% ipython --no-banner

In [1]: import numpy as np

In [2]: np.set_printoptions(precision=2, suppress=True, linewidth=120, legacy="1.25")

In [3]: tidy = lambda a: np.round(a, 2) + 0

In [4]: J = np.loadtxt("data.csv", delimiter=",")

In [5]: J
Out[5]: 
array([[2.05, 0.  , 1.  , 2.  , 1.  , 0.  ],
       [2.  , 0.05, 2.  , 2.  , 0.  , 1.  ],
       [1.  , 2.  , 0.05, 2.  , 1.  , 1.  ],
       [0.  , 2.  , 0.  , 0.05, 0.  , 2.  ],
       [0.  , 1.  , 2.  , 1.  , 1.05, 1.  ],
       [2.  , 0.  , 1.  , 2.  , 1.  , 0.05]])

In [6]: q, r_ = np.linalg.qr(J)

In [7]: np.allclose(r_.T @ r_, J.T @ J)
Out[7]: True

In [8]: tidy(np.abs(np.diag(r_)))
Out[8]: array([3.63, 2.94, 2.22, 0.82, 0.85, 0.05])

In [9]: tidy(np.trace(q @ q.T))
Out[9]: 6.0

In [10]: tidy(q @ r_)
Out[10]: 
array([[2.05, 0.  , 1.  , 2.  , 1.  , 0.  ],
       [2.  , 0.05, 2.  , 2.  , 0.  , 1.  ],
       [1.  , 2.  , 0.05, 2.  , 1.  , 1.  ],
       [0.  , 2.  , 0.  , 0.05, 0.  , 2.  ],
       [0.  , 1.  , 2.  , 1.  , 1.05, 1.  ],
       [2.  , 0.  , 1.  , 2.  , 1.  , 0.05]])

In [11]: M2 = J / np.linalg.norm(J, axis=1, keepdims=True)

In [12]: gram = M2 @ M2.T

In [13]: tidy(gram)
Out[13]: 
array([[1.  , 0.88, 0.67, 0.01, 0.56, 1.  ],
       [0.88, 1.  , 0.6 , 0.22, 0.69, 0.88],
       [0.67, 0.6 , 1.  , 0.65, 0.65, 0.68],
       [0.01, 0.22, 0.65, 1.  , 0.5 , 0.02],
       [0.56, 0.69, 0.65, 0.5 , 1.  , 0.57],
       [1.  , 0.88, 0.68, 0.02, 0.57, 1.  ]])

In [14]: np.argwhere(np.triu(np.abs(gram) > 0.95, 1))
Out[14]: array([[0, 5]])

In [15]: tidy(np.linalg.norm(M2, axis=1))
Out[15]: array([1., 1., 1., 1., 1., 1.])

In [16]: tidy(np.degrees(np.arccos(np.clip(gram[0, 5], -1, 1))))
Out[16]: 1.14

In [17]: tidy(gram[0])
Out[17]: array([1.  , 0.88, 0.67, 0.01, 0.56, 1.  ])

In [18]: np.linalg.cond(J) > 100
Out[18]: True

In [19]: tidy(np.abs(np.linalg.svd(J)[2][-1]))
Out[19]: array([0.31, 0.57, 0.29, 0.33, 0.24, 0.57])

In [20]: np.linalg.matrix_rank(J, rtol=0.1)
Out[20]: 4

In [21]: rng = np.random.default_rng(486910)

In [22]: labels = rng.permutation(6)

In [23]: M2 = J[:, labels] * rng.choice([-1, 1], 6)

In [24]: print(M2)
[[-1.   -1.    2.    0.    2.05  0.  ]
 [-0.   -2.    2.    0.05  2.    1.  ]
 [-1.   -0.05  2.    2.    1.    1.  ]
 [-0.   -0.    0.05  2.    0.    2.  ]
 [-1.05 -2.    1.    1.    0.    1.  ]
 [-1.   -1.    2.    0.    2.    0.05]]

In [25]: Uu, _, VT = np.linalg.svd(J.T @ M2)

In [26]: tidy(Uu @ VT)
Out[26]: 
array([[ 0.,  0.,  0.,  0.,  1.,  0.],
       [ 0.,  0.,  0.,  1.,  0.,  0.],
       [ 0., -1.,  0.,  0.,  0.,  0.],
       [ 0.,  0.,  1.,  0.,  0.,  0.],
       [-1.,  0.,  0.,  0.,  0.,  0.],
       [ 0.,  0.,  0.,  0.,  0.,  1.]])
